% ipython --no-banner

In [1]: import numpy as np

In [2]: np.set_printoptions(precision=2, suppress=True, linewidth=160, floatmode="fixed")

In [3]: rd = lambda a: np.round(a, 2) + 0

In [4]: A = np.load("layer10.npy")

In [5]: A
Out[5]: 
array([[72, 18, 45, 48, 12, 30],
       [ 9, 54, 72,  6, 36, 48],
       [ 0, 54,  0,  0, 36,  0],
       [64, 16, 40, 56, 14, 35],
       [ 8, 48, 64,  7, 42, 56],
       [ 0, 48,  0,  0, 42,  0]])

In [6]: B = np.linalg.invert(A)
---------------------------------------------------------------------------
AttributeError                            Traceback (most recent call last)
Cell In[6], line 1
----> 1 B = np.linalg.invert(A)

AttributeError: module 'numpy.linalg' has no attribute 'invert'

In [7]: B = np.linalg.inv(A)

In [8]: np.allclose(B, A.T)
Out[8]: False

In [9]: (np.abs(B) > 1e-9).astype(int)
Out[9]: 
array([[1, 1, 1, 1, 1, 1],
       [0, 0, 1, 0, 0, 1],
       [1, 1, 1, 1, 1, 1],
       [1, 1, 1, 1, 1, 1],
       [0, 0, 1, 0, 0, 1],
       [1, 1, 1, 1, 1, 1]])

In [10]: rd(np.linalg.inv(B))
Out[10]: 
array([[72.00, 18.00, 45.00, 48.00, 12.00, 30.00],
       [ 9.00, 54.00, 72.00,  6.00, 36.00, 48.00],
       [ 0.00, 54.00,  0.00,  0.00, 36.00,  0.00],
       [64.00, 16.00, 40.00, 56.00, 14.00, 35.00],
       [ 8.00, 48.00, 64.00,  7.00, 42.00, 56.00],
       [ 0.00, 48.00,  0.00,  0.00, 42.00,  0.00]])

In [11]: rd(A @ B)
Out[11]: 
array([[1.00, 0.00, 0.00, 0.00, 0.00, 0.00],
       [0.00, 1.00, 0.00, 0.00, 0.00, 0.00],
       [0.00, 0.00, 1.00, 0.00, 0.00, 0.00],
       [0.00, 0.00, 0.00, 1.00, 0.00, 0.00],
       [0.00, 0.00, 0.00, 0.00, 1.00, 0.00],
       [0.00, 0.00, 0.00, 0.00, 0.00, 1.00]])

In [12]: rd(np.linalg.slogdet(A)[0])
Out[12]: np.float64(1.0)

In [13]: rd(B)
Out[13]: 
array([[ 0.06, -0.04,  0.02, -0.05,  0.03, -0.02],
       [ 0.00,  0.00,  0.08,  0.00,  0.00, -0.07],
       [-0.01,  0.06, -0.06,  0.01, -0.05,  0.05],
       [-0.07,  0.05, -0.02,  0.08, -0.05,  0.02],
       [ 0.00,  0.00, -0.09,  0.00,  0.00,  0.10],
       [ 0.01, -0.07,  0.07, -0.01,  0.08, -0.08]])

In [14]: rd(np.linalg.det(A) * np.linalg.det(B))
Out[14]: np.float64(1.0)

In [15]: def softmax(z):
    ...:     e = np.exp(z - z.max(axis=-1, keepdims=True))
    ...:     return e / e.sum(axis=-1, keepdims=True)
    ...: 

In [16]: rd(softmax(A).sum(axis=1))
Out[16]: array([1.00, 1.00, 1.00, 1.00, 1.00, 1.00])

In [17]: rd(softmax(A[2]))
Out[17]: array([0.00, 1.00, 0.00, 0.00, 0.00, 0.00])

In [18]: scores = A @ A.T / np.sqrt(6)

In [19]: softmax(scores).round(6).argmax(axis=1)
Out[19]: array([0, 1, 1, 0, 1, 1])

In [20]: r0 = np.array([2, 2, 0, 2, 2, 0])

In [21]: B = A + np.outer(r0, np.eye(6)[1])

In [22]: rd(np.linalg.det(B) / np.linalg.det(A)), rd(1 + np.linalg.solve(A, r0)[1])
Out[22]: (np.float64(1.0), np.float64(1.0))

In [23]: B
Out[23]: 
array([[72.00, 20.00, 45.00, 48.00, 12.00, 30.00],
       [ 9.00, 56.00, 72.00,  6.00, 36.00, 48.00],
       [ 0.00, 54.00,  0.00,  0.00, 36.00,  0.00],
       [64.00, 18.00, 40.00, 56.00, 14.00, 35.00],
       [ 8.00, 50.00, 64.00,  7.00, 42.00, 56.00],
       [ 0.00, 48.00,  0.00,  0.00, 42.00,  0.00]])

In [24]: np.linalg.matrix_rank(np.linalg.inv(B) - np.linalg.inv(A), tol=1e-8)
Out[24]: np.int64(1)

In [25]: K = np.load("data.npy")

In [26]: K
Out[26]: 
array([[ 1.10, -0.60, -0.70, -0.40, -1.50,  0.70,  0.20, -0.30,  3.50],
       [-0.50,  0.00,  0.50,  0.60,  0.90,  0.80,  1.70,  0.00, -2.00],
       [ 1.20, -0.60, -1.40, -0.70,  1.50, -0.10, -1.20, -0.90, -7.50],
       [-0.40,  1.40, -0.70,  0.80,  0.20,  1.20, -1.20, -1.10,  4.00],
       [-2.90,  0.40, -1.80,  0.90, -0.50,  0.20, -0.50, -0.60,  3.00],
       [-0.20,  0.10,  0.20,  0.00, -0.60,  0.70, -1.00,  0.40, -2.00],
       [ 1.10,  1.10,  1.20,  1.20,  0.40, -0.10, -1.10, -0.80,  8.50],
       [-2.60,  0.50, -2.30, -1.10, -2.00,  1.40, -0.40, -2.30,  7.00],
       [-0.40, -0.70,  1.90,  2.20,  0.50,  0.90, -0.30, -1.30, -3.00],
       [-0.60, -0.70,  1.10,  0.80, -0.90,  0.80,  1.70,  0.70, -1.50],
       [-2.50,  0.40, -1.80,  0.60, -1.60, -1.10, -0.60,  0.30,  3.50],
       [ 0.10,  1.20, -1.00, -0.80,  0.50,  0.50,  0.90,  1.20,  3.50]])

In [27]: # column 8 dominates

In [28]: x = np.array([2, 2, 1, 0, 0, 0, 2, 1, 2])

In [29]: target = K @ x

In [30]: rd(np.linalg.solve(K.T @ K, K.T @ target))
Out[30]: array([2.00, 2.00, 1.00, 0.00, 0.00, 0.00, 2.00, 1.00, 2.00])

In [31]: rd(target)
Out[31]: array([  7.40,  -1.10, -18.50,   5.80,  -2.40,  -5.60,  19.60,   4.40,  -8.20,  -0.40,   0.10,  11.60])

In [32]: rd(np.linalg.lstsq(K, target)[0])
Out[32]: array([2.00, 2.00, 1.00, 0.00, 0.00, 0.00, 2.00, 1.00, 2.00])

In [33]: rd(np.linalg.pinv(K) @ K)
Out[33]: 
array([[1.00, 0.00, 0.00, 0.00, 0.00, 0.00, 0.00, 0.00, 0.00],
       [0.00, 1.00, 0.00, 0.00, 0.00, 0.00, 0.00, 0.00, 0.00],
       [0.00, 0.00, 1.00, 0.00, 0.00, 0.00, 0.00, 0.00, 0.00],
       [0.00, 0.00, 0.00, 1.00, 0.00, 0.00, 0.00, 0.00, 0.00],
       [0.00, 0.00, 0.00, 0.00, 1.00, 0.00, 0.00, 0.00, 0.00],
       [0.00, 0.00, 0.00, 0.00, 0.00, 1.00, 0.00, 0.00, 0.00],
       [0.00, 0.00, 0.00, 0.00, 0.00, 0.00, 1.00, 0.00, 0.00],
       [0.00, 0.00, 0.00, 0.00, 0.00, 0.00, 0.00, 1.00, 0.00],
       [0.00, 0.00, 0.00, 0.00, 0.00, 0.00, 0.00, 0.00, 1.00]])

In [34]: rng = np.random.default_rng(85)

In [35]: target = target + 0.1 * rng.normal(size=12)

In [36]: rd(target)
Out[36]: array([  7.53,  -1.21, -18.59,   5.71,  -2.41,  -5.56,  19.64,   4.43,  -8.29,  -0.43,   0.12,  11.57])

In [37]: b, *_ = np.linalg.lstsq(K, target)

In [38]: rd(b)
Out[38]: array([ 1.99,  1.87,  1.02, -0.04,  0.02,  0.02,  1.94,  1.06,  2.03])

In [39]: b.round()
Out[39]: array([ 2.00,  2.00,  1.00, -0.00,  0.00,  0.00,  2.00,  1.00,  2.00])

In [40]: rd(K.T @ (target - K @ b))
Out[40]: array([0.00, 0.00, 0.00, 0.00, 0.00, 0.00, 0.00, 0.00, 0.00])

In [41]: B = np.c_[K[:, :6] @ np.array([[1, 1, 0, 2, 2, 1],
    ...:     [1, 0, 1, 1, 0, 2],
    ...:     [2, 2, 1, 1, 1, 1],
    ...:     [0, 1, 2, 1, 0, 0],
    ...:     [1, 0, 0, 2, 2, 1],
    ...:     [1, 0, 1, 0, 0, 0]]), np.array([3, 3, 3, 0, 2, 3, 1, 0, 2, 3, 1, 3])]

In [42]: rd(B)
Out[42]: 
array([[ -1.70,  -0.70,  -1.40,  -2.50,  -1.50,  -2.30,   3.00],
       [  2.20,   1.10,   2.50,   1.90,   1.30,   0.90,   3.00],
       [ -0.80,  -2.30,  -3.50,   2.70,   4.00,   0.10,   3.00],
       [  1.00,  -1.00,   3.50,   1.10,  -1.10,   1.90,   0.00],
       [ -6.40,  -5.60,   0.60,  -7.30,  -8.60,  -4.40,   2.00],
       [  0.40,   0.20,   1.00,  -1.30,  -1.40,  -0.40,   3.00],
       [  4.90,   4.70,   4.60,   6.50,   4.20,   4.90,   1.00],
       [ -7.30,  -8.30,  -2.60, -12.10, -11.50,  -5.90,   0.00],
       [  4.10,   5.60,   6.50,   3.60,   2.10,   0.60,   2.00],
       [  0.80,   2.40,   2.80,  -1.80,  -1.90,  -1.80,   3.00],
       [ -8.40,  -5.50,  -1.30,  -9.00, -10.00,  -5.10,   1.00],
       [  0.30,  -2.70,  -0.90,   0.60,   0.20,   2.00,   3.00]])

In [43]: rd(np.linalg.lstsq(K, B[:, 0])[0])
Out[43]: array([1.00, 1.00, 2.00, 0.00, 1.00, 1.00, 0.00, 0.00, 0.00])

In [44]: rd(np.linalg.norm(B - K @ np.linalg.lstsq(K, B)[0], axis=0))
Out[44]: array([0.00, 0.00, 0.00, 0.00, 0.00, 0.00, 4.39])
